$ ipython --no-banner

In [1]: import numpy as np

In [2]: from numpy import linalg as LA

In [3]: np.set_printoptions(suppress=True, linewidth=140)

In [4]: K = np.array([[2, 0, 0, 2], [2, 2, 0, 0], [0, 2, 2, 0], [0, 0, 2, 2]])

In [5]: # rank 3

In [6]: np.round(np.sort(np.abs(np.fft.fft(K[0]))), 2), np.round(np.sort(LA.svd(K, compute_uv=False)), 2) + 0
Out[6]: (array([0.  , 2.83, 2.83, 4.  ]), array([0.  , 2.83, 2.83, 4.  ]))

In [7]: K @ np.ones(4)
Out[7]: array([4., 4., 4., 4.])

In [8]: K @ (-1.0) ** np.arange(4)
Out[8]: array([0., 0., 0., 0.])

In [9]: M = np.array([[12, 2, 3, 0, 3],
   ...:     [2, -20, 1, 3, 2],
   ...:     [0, 3, 20, 3, 0],
   ...:     [1, 2, 2, 31, 2],
   ...:     [0, 2, 0, 2, 21]])

In [10]: O, Rm = LA.qr(M)

In [11]: O.shape, Rm.shape
Out[11]: ((5, 5), (5, 5))

In [12]: np.trace(O @ O.T)
Out[12]: np.float64(5.0)

In [13]: np.round(O.T @ O, 2) + 0
Out[13]: 
array([[1., 0., 0., 0., 0.],
       [0., 1., 0., 0., 0.],
       [0., 0., 1., 0., 0.],
       [0., 0., 0., 1., 0.],
       [0., 0., 0., 0., 1.]])

In [14]: np.round(O @ Rm, 2) + 0
Out[14]: 
array([[ 12.,   2.,   3.,   0.,   3.],
       [  2., -20.,   1.,   3.,   2.],
       [  0.,   3.,  20.,   3.,   0.],
       [  1.,   2.,   2.,  31.,   2.],
       [  0.,   2.,   0.,   2.,  21.]])

In [15]: x0 = np.array([3, 1, 0, 2, 3])

In [16]: target = M @ x0

In [17]: beta, lr = np.zeros(5), 1 / LA.norm(M, 2) ** 2

In [18]: for i in range(50):
    ...:     beta -= lr * M.T @ (M @ beta - target)
    ...:     if i % 10 == 0: print(i, round(LA.norm(M @ beta - target), 2))
    ...: 
0 44.49
10 6.5
20 1.58
30 0.38
40 0.09

In [19]: round(float(LA.cond(M)), 2)
Out[19]: 2.75

In [20]: beta.round(2) + 0
Out[20]: array([3., 1., 0., 2., 3.])

In [21]: x0 = np.array([-1, -2, -1, 3])

In [22]: h = np.maximum(K @ x0, 0)

In [23]: np.maximum(K @ x0, 0) - np.maximum(-K @ x0, 0)
Out[23]: array([ 4, -6, -6,  4])

In [24]: K.T @ h
Out[24]: array([ 8,  0,  8, 16])

In [25]: K * (h > 1e-9)[:, None]
Out[25]: 
array([[2, 0, 0, 2],
       [0, 0, 0, 0],
       [0, 0, 0, 0],
       [0, 0, 2, 2]])

In [26]: J = np.load("x.npy")

In [27]: J
Out[27]: 
array([[ 4,  0, -2],
       [ 0,  0,  0],
       [-2,  0,  1]])

In [28]: # symmetric

In [29]: Uu, sigma, Vh = LA.svd(J)

In [30]: vecs = Vh[:(sigma > 1e-8).sum()]

In [31]: rng = np.random.default_rng(59080)

In [32]: x0 = J[1] + 2 * J[2] + rng.integers(2) * np.eye(3)[1]

In [33]: x0
Out[33]: array([-4.,  1.,  2.])

In [34]: LA.matrix_rank(np.vstack([J, x0]))
Out[34]: np.int64(2)

In [35]: np.allclose(vecs.T @ vecs @ x0, x0)
Out[35]: False
